>>> import numpy as np
>>> from numpy import linalg as LA
>>> np.set_printoptions(precision=2, suppress=True, linewidth=160)
>>> def tidy(a):
...     return np.round(a, 2) + 0
... 
>>> arr = np.load("x.npy")
>>> arr
array([[ 1,  3,  1, -2, -3,  0, -2, -1, -1,  2,  1],
       [ 3,  9,  3, -6, -9,  0, -6, -3, -3,  6,  3],
       [ 1,  3,  1, -2, -3,  0, -2, -1, -1,  2,  1],
       [-2, -6, -2,  4,  6,  0,  4,  2,  2, -4, -2],
       [-3, -9, -3,  6,  9,  0,  6,  3,  3, -6, -3],
       [ 0,  0,  0,  0,  0,  0,  0,  0,  0,  0,  0],
       [-2, -6, -2,  4,  6,  0,  4,  2,  2, -4, -2],
       [-1, -3, -1,  2,  3,  0,  2,  1,  1, -2, -1],
       [-1, -3, -1,  2,  3,  0,  2,  1,  1, -2, -1],
       [ 2,  6,  2, -4, -6,  0, -4, -2, -2,  4,  2],
       [ 1,  3,  1, -2, -3,  0, -2, -1, -1,  2,  1]])
>>> tidy(np.trace(LA.pinv(arr) @ arr))
np.float64(1.0)
>>> tidy(arr @ LA.pinv(arr) @ arr)
array([[ 1.,  3.,  1., -2., -3.,  0., -2., -1., -1.,  2.,  1.],
       [ 3.,  9.,  3., -6., -9.,  0., -6., -3., -3.,  6.,  3.],
       [ 1.,  3.,  1., -2., -3.,  0., -2., -1., -1.,  2.,  1.],
       [-2., -6., -2.,  4.,  6.,  0.,  4.,  2.,  2., -4., -2.],
       [-3., -9., -3.,  6.,  9.,  0.,  6.,  3.,  3., -6., -3.],
       [ 0.,  0.,  0.,  0.,  0.,  0.,  0.,  0.,  0.,  0.,  0.],
       [-2., -6., -2.,  4.,  6.,  0.,  4.,  2.,  2., -4., -2.],
       [-1., -3., -1.,  2.,  3.,  0.,  2.,  1.,  1., -2., -1.],
       [-1., -3., -1.,  2.,  3.,  0.,  2.,  1.,  1., -2., -1.],
       [ 2.,  6.,  2., -4., -6.,  0., -4., -2., -2.,  4.,  2.],
       [ 1.,  3.,  1., -2., -3.,  0., -2., -1., -1.,  2.,  1.]])
>>> np.allclose(arr[:-1].T @ LA.lstsq(arr[:-1].T, arr[-1])[0], arr[-1])
True
>>> vals, V = LA.eigh(arr)
>>> print(tidy(LA.eigvalsh(arr + 4 * np.eye(11))))
[ 4.  4.  4.  4.  4.  4.  4.  4.  4.  4. 39.]
>>> np.unique(vals.round(6) + 0, return_counts=True)[1]
array([10,  1])
>>> tidy(V @ np.diag(vals) @ V.T)
array([[ 1.,  3.,  1., -2., -3.,  0., -2., -1., -1.,  2.,  1.],
       [ 3.,  9.,  3., -6., -9.,  0., -6., -3., -3.,  6.,  3.],
       [ 1.,  3.,  1., -2., -3.,  0., -2., -1., -1.,  2.,  1.],
       [-2., -6., -2.,  4.,  6.,  0.,  4.,  2.,  2., -4., -2.],
       [-3., -9., -3.,  6.,  9.,  0.,  6.,  3.,  3., -6., -3.],
       [ 0.,  0.,  0.,  0.,  0.,  0.,  0.,  0.,  0.,  0.,  0.],
       [-2., -6., -2.,  4.,  6.,  0.,  4.,  2.,  2., -4., -2.],
       [-1., -3., -1.,  2.,  3.,  0.,  2.,  1.,  1., -2., -1.],
       [-1., -3., -1.,  2.,  3.,  0.,  2.,  1.,  1., -2., -1.],
       [ 2.,  6.,  2., -4., -6.,  0., -4., -2., -2.,  4.,  2.],
       [ 1.,  3.,  1., -2., -3.,  0., -2., -1., -1.,  2.,  1.]])
>>> tidy(V.T @ arr @ V)
array([[ 0.,  0.,  0.,  0.,  0.,  0.,  0.,  0.,  0.,  0.,  0.],
       [ 0.,  0.,  0.,  0.,  0.,  0.,  0.,  0.,  0.,  0.,  0.],
       [ 0.,  0.,  0.,  0.,  0.,  0.,  0.,  0.,  0.,  0.,  0.],
       [ 0.,  0.,  0.,  0.,  0.,  0.,  0.,  0.,  0.,  0.,  0.],
       [ 0.,  0.,  0.,  0.,  0.,  0.,  0.,  0.,  0.,  0.,  0.],
       [ 0.,  0.,  0.,  0.,  0.,  0.,  0.,  0.,  0.,  0.,  0.],
       [ 0.,  0.,  0.,  0.,  0.,  0.,  0.,  0.,  0.,  0.,  0.],
       [ 0.,  0.,  0.,  0.,  0.,  0.,  0.,  0.,  0.,  0.,  0.],
       [ 0.,  0.,  0.,  0.,  0.,  0.,  0.,  0.,  0.,  0.,  0.],
       [ 0.,  0.,  0.,  0.,  0.,  0.,  0.,  0.,  0.,  0.,  0.],
       [ 0.,  0.,  0.,  0.,  0.,  0.,  0.,  0.,  0.,  0., 35.]])
>>> (vals > 1e-8).sum(), (vals < -1e-8).sum()
(np.int64(1), np.int64(0))
>>> vals, V = LA.eigh(arr)
>>> x = np.array([-7, -7, 2, -5, -7, 6, -3, -1, 1, -1, 8])
>>> tidy(V * np.abs(vals) @ V.T)
array([[ 1.,  3.,  1., -2., -3.,  0., -2., -1., -1.,  2.,  1.],
       [ 3.,  9.,  3., -6., -9.,  0., -6., -3., -3.,  6.,  3.],
       [ 1.,  3.,  1., -2., -3.,  0., -2., -1., -1.,  2.,  1.],
       [-2., -6., -2.,  4.,  6.,  0.,  4.,  2.,  2., -4., -2.],
       [-3., -9., -3.,  6.,  9.,  0.,  6.,  3.,  3., -6., -3.],
       [ 0.,  0.,  0.,  0.,  0.,  0.,  0.,  0.,  0.,  0.,  0.],
       [-2., -6., -2.,  4.,  6.,  0.,  4.,  2.,  2., -4., -2.],
       [-1., -3., -1.,  2.,  3.,  0.,  2.,  1.,  1., -2., -1.],
       [-1., -3., -1.,  2.,  3.,  0.,  2.,  1.,  1., -2., -1.],
       [ 2.,  6.,  2., -4., -6.,  0., -4., -2., -2.,  4.,  2.],
       [ 1.,  3.,  1., -2., -3.,  0., -2., -1., -1.,  2.,  1.]])
>>> tidy(V * np.maximum(vals, 0) @ V.T)
array([[ 1.,  3.,  1., -2., -3.,  0., -2., -1., -1.,  2.,  1.],
       [ 3.,  9.,  3., -6., -9.,  0., -6., -3., -3.,  6.,  3.],
       [ 1.,  3.,  1., -2., -3.,  0., -2., -1., -1.,  2.,  1.],
       [-2., -6., -2.,  4.,  6.,  0.,  4.,  2.,  2., -4., -2.],
       [-3., -9., -3.,  6.,  9.,  0.,  6.,  3.,  3., -6., -3.],
       [ 0.,  0.,  0.,  0.,  0.,  0.,  0.,  0.,  0.,  0.,  0.],
       [-2., -6., -2.,  4.,  6.,  0.,  4.,  2.,  2., -4., -2.],
       [-1., -3., -1.,  2.,  3.,  0.,  2.,  1.,  1., -2., -1.],
       [-1., -3., -1.,  2.,  3.,  0.,  2.,  1.,  1., -2., -1.],
       [ 2.,  6.,  2., -4., -6.,  0., -4., -2., -2.,  4.,  2.],
       [ 1.,  3.,  1., -2., -3.,  0., -2., -1., -1.,  2.,  1.]])
>>> tidy(x @ arr @ x / (x @ x)), tidy(vals[0]), tidy(vals[-1])
(np.float64(1.0), np.float64(0.0), np.float64(35.0))
>>> print((np.sign(V[:, -1].round(6)) == np.sign(V[0, -1].round(6))).astype(int))
[1 1 1 0 0 0 0 0 0 1 1]
